% python3 -q
>>> import numpy as np
>>> np.set_printoptions(suppress=True, linewidth=100)
>>> E = np.loadtxt("data.csv", delimiter=",")
>>> E.round(2) + 0
array([[ 0.15, -0.03,  0.09, -0.22, -0.11,  0.08, -0.07, -0.21, -0.04, -0.06],
       [-0.03,  0.01,  0.  ,  0.06,  0.01, -0.03,  0.01,  0.02,  0.04, -0.02],
       [ 0.09,  0.  ,  0.1 , -0.06, -0.1 ,  0.02, -0.04, -0.17,  0.08, -0.17],
       [-0.22,  0.06, -0.06,  0.52,  0.14, -0.27, -0.04,  0.12,  0.28, -0.09],
       [-0.11,  0.01, -0.1 ,  0.14,  0.15, -0.12, -0.09,  0.1 , -0.04,  0.22],
       [ 0.08, -0.03,  0.02, -0.27, -0.12,  0.25,  0.24,  0.1 , -0.13, -0.09],
       [-0.07,  0.01, -0.04, -0.04, -0.09,  0.24,  0.45,  0.36, -0.02, -0.22],
       [-0.21,  0.02, -0.17,  0.12,  0.1 ,  0.1 ,  0.36,  0.5 , -0.09,  0.08],
       [-0.04,  0.04,  0.08,  0.28, -0.04, -0.13, -0.02, -0.09,  0.29, -0.3 ],
       [-0.06, -0.02, -0.17, -0.09,  0.22, -0.09, -0.22,  0.08, -0.3 ,  0.58]])
>>> vals, evecs = np.linalg.eigh(E)
>>> np.round(evecs.T @ evecs, 2) + 0
array([[1., 0., 0., 0., 0., 0., 0., 0., 0., 0.],
       [0., 1., 0., 0., 0., 0., 0., 0., 0., 0.],
       [0., 0., 1., 0., 0., 0., 0., 0., 0., 0.],
       [0., 0., 0., 1., 0., 0., 0., 0., 0., 0.],
       [0., 0., 0., 0., 1., 0., 0., 0., 0., 0.],
       [0., 0., 0., 0., 0., 1., 0., 0., 0., 0.],
       [0., 0., 0., 0., 0., 0., 1., 0., 0., 0.],
       [0., 0., 0., 0., 0., 0., 0., 1., 0., 0.],
       [0., 0., 0., 0., 0., 0., 0., 0., 1., 0.],
       [0., 0., 0., 0., 0., 0., 0., 0., 0., 1.]])
>>> np.round(np.linalg.svd(E, compute_uv=False), 2) + 0
array([1., 1., 1., 0., 0., 0., 0., 0., 0., 0.])
>>> np.round(evecs @ np.diag(vals) @ evecs.T, 2) + 0
array([[ 0.15, -0.03,  0.09, -0.22, -0.11,  0.08, -0.07, -0.21, -0.04, -0.06],
       [-0.03,  0.01,  0.  ,  0.06,  0.01, -0.03,  0.01,  0.02,  0.04, -0.02],
       [ 0.09,  0.  ,  0.1 , -0.06, -0.1 ,  0.02, -0.04, -0.17,  0.08, -0.17],
       [-0.22,  0.06, -0.06,  0.52,  0.14, -0.27, -0.04,  0.12,  0.28, -0.09],
       [-0.11,  0.01, -0.1 ,  0.14,  0.15, -0.12, -0.09,  0.1 , -0.04,  0.22],
       [ 0.08, -0.03,  0.02, -0.27, -0.12,  0.25,  0.24,  0.1 , -0.13, -0.09],
       [-0.07,  0.01, -0.04, -0.04, -0.09,  0.24,  0.45,  0.36, -0.02, -0.22],
       [-0.21,  0.02, -0.17,  0.12,  0.1 ,  0.1 ,  0.36,  0.5 , -0.09,  0.08],
       [-0.04,  0.04,  0.08,  0.28, -0.04, -0.13, -0.02, -0.09,  0.29, -0.3 ],
       [-0.06, -0.02, -0.17, -0.09,  0.22, -0.09, -0.22,  0.08, -0.3 ,  0.58]])
>>> (vals > 1e-8).sum(), (vals < -1e-8).sum()
(np.int64(3), np.int64(0))
>>> print(np.round(evecs.T @ E @ evecs, 2) + 0)
[[0. 0. 0. 0. 0. 0. 0. 0. 0. 0.]
 [0. 0. 0. 0. 0. 0. 0. 0. 0. 0.]
 [0. 0. 0. 0. 0. 0. 0. 0. 0. 0.]
 [0. 0. 0. 0. 0. 0. 0. 0. 0. 0.]
 [0. 0. 0. 0. 0. 0. 0. 0. 0. 0.]
 [0. 0. 0. 0. 0. 0. 0. 0. 0. 0.]
 [0. 0. 0. 0. 0. 0. 0. 0. 0. 0.]
 [0. 0. 0. 0. 0. 0. 0. 1. 0. 0.]
 [0. 0. 0. 0. 0. 0. 0. 0. 1. 0.]
 [0. 0. 0. 0. 0. 0. 0. 0. 0. 1.]]
>>> np.unique(vals.round(6) + 0, return_counts=True)[1]
array([7, 3])
>>> np.round(np.linalg.eigvalsh(E @ E), 2) + 0
array([0., 0., 0., 0., 0., 0., 0., 1., 1., 1.])
>>> np.round(np.linalg.eigvalsh(E + 2 * np.eye(10)), 2)
array([2., 2., 2., 2., 2., 2., 2., 3., 3., 3.])
>>> r0 = np.array([5, 0, 0, 1, 1, 1, 0, 0, 5, 0, 0, 0]) + 0.5
>>> M = np.outer(r0, r0) / (r0 @ r0)
>>> M.round(2) + 0
array([[0.44, 0.04, 0.04, 0.12, 0.12, 0.12, 0.04, 0.04, 0.44, 0.04, 0.04, 0.04],
       [0.04, 0.  , 0.  , 0.01, 0.01, 0.01, 0.  , 0.  , 0.04, 0.  , 0.  , 0.  ],
       [0.04, 0.  , 0.  , 0.01, 0.01, 0.01, 0.  , 0.  , 0.04, 0.  , 0.  , 0.  ],
       [0.12, 0.01, 0.01, 0.03, 0.03, 0.03, 0.01, 0.01, 0.12, 0.01, 0.01, 0.01],
       [0.12, 0.01, 0.01, 0.03, 0.03, 0.03, 0.01, 0.01, 0.12, 0.01, 0.01, 0.01],
       [0.12, 0.01, 0.01, 0.03, 0.03, 0.03, 0.01, 0.01, 0.12, 0.01, 0.01, 0.01],
       [0.04, 0.  , 0.  , 0.01, 0.01, 0.01, 0.  , 0.  , 0.04, 0.  , 0.  , 0.  ],
       [0.04, 0.  , 0.  , 0.01, 0.01, 0.01, 0.  , 0.  , 0.04, 0.  , 0.  , 0.  ],
       [0.44, 0.04, 0.04, 0.12, 0.12, 0.12, 0.04, 0.04, 0.44, 0.04, 0.04, 0.04],
       [0.04, 0.  , 0.  , 0.01, 0.01, 0.01, 0.  , 0.  , 0.04, 0.  , 0.  , 0.  ],
       [0.04, 0.  , 0.  , 0.01, 0.01, 0.01, 0.  , 0.  , 0.04, 0.  , 0.  , 0.  ],
       [0.04, 0.  , 0.  , 0.01, 0.01, 0.01, 0.  , 0.  , 0.04, 0.  , 0.  , 0.  ]])
>>> left, sigma, vt = np.linalg.svd(M, full_matrices=False)
>>> np.round(np.sqrt((sigma ** 2).sum()), 2), round(float(np.linalg.norm(M)), 2)
(np.float64(1.0), 1.0)
>>> np.round(vt @ vt.T, 2) + 0
array([[1., 0., 0., 0., 0., 0., 0., 0., 0., 0., 0., 0.],
       [0., 1., 0., 0., 0., 0., 0., 0., 0., 0., 0., 0.],
       [0., 0., 1., 0., 0., 0., 0., 0., 0., 0., 0., 0.],
       [0., 0., 0., 1., 0., 0., 0., 0., 0., 0., 0., 0.],
       [0., 0., 0., 0., 1., 0., 0., 0., 0., 0., 0., 0.],
       [0., 0., 0., 0., 0., 1., 0., 0., 0., 0., 0., 0.],
       [0., 0., 0., 0., 0., 0., 1., 0., 0., 0., 0., 0.],
       [0., 0., 0., 0., 0., 0., 0., 1., 0., 0., 0., 0.],
       [0., 0., 0., 0., 0., 0., 0., 0., 1., 0., 0., 0.],
       [0., 0., 0., 0., 0., 0., 0., 0., 0., 1., 0., 0.],
       [0., 0., 0., 0., 0., 0., 0., 0., 0., 0., 1., 0.],
       [0., 0., 0., 0., 0., 0., 0., 0., 0., 0., 0., 1.]])
>>> print(np.round(left.T @ M @ vt.T, 2) + 0)
[[1. 0. 0. 0. 0. 0. 0. 0. 0. 0. 0. 0.]
 [0. 0. 0. 0. 0. 0. 0. 0. 0. 0. 0. 0.]
 [0. 0. 0. 0. 0. 0. 0. 0. 0. 0. 0. 0.]
 [0. 0. 0. 0. 0. 0. 0. 0. 0. 0. 0. 0.]
 [0. 0. 0. 0. 0. 0. 0. 0. 0. 0. 0. 0.]
 [0. 0. 0. 0. 0. 0. 0. 0. 0. 0. 0. 0.]
 [0. 0. 0. 0. 0. 0. 0. 0. 0. 0. 0. 0.]
 [0. 0. 0. 0. 0. 0. 0. 0. 0. 0. 0. 0.]
 [0. 0. 0. 0. 0. 0. 0. 0. 0. 0. 0. 0.]
 [0. 0. 0. 0. 0. 0. 0. 0. 0. 0. 0. 0.]
 [0. 0. 0. 0. 0. 0. 0. 0. 0. 0. 0. 0.]
 [0. 0. 0. 0. 0. 0. 0. 0. 0. 0. 0. 0.]]
>>> np.allclose(left * sigma @ vt, M)
True
>>> np.round(sigma / sigma[0], 2) + 0
array([1., 0., 0., 0., 0., 0., 0., 0., 0., 0., 0., 0.])
>>> sigma.round(2) + 0
array([1., 0., 0., 0., 0., 0., 0., 0., 0., 0., 0., 0.])
>>> left.shape, sigma.shape, vt.shape
((12, 12), (12,), (12, 12))
>>> print(np.cumsum(sigma ** 2) / np.sum(sigma ** 2))
[1. 1. 1. 1. 1. 1. 1. 1. 1. 1. 1. 1.]
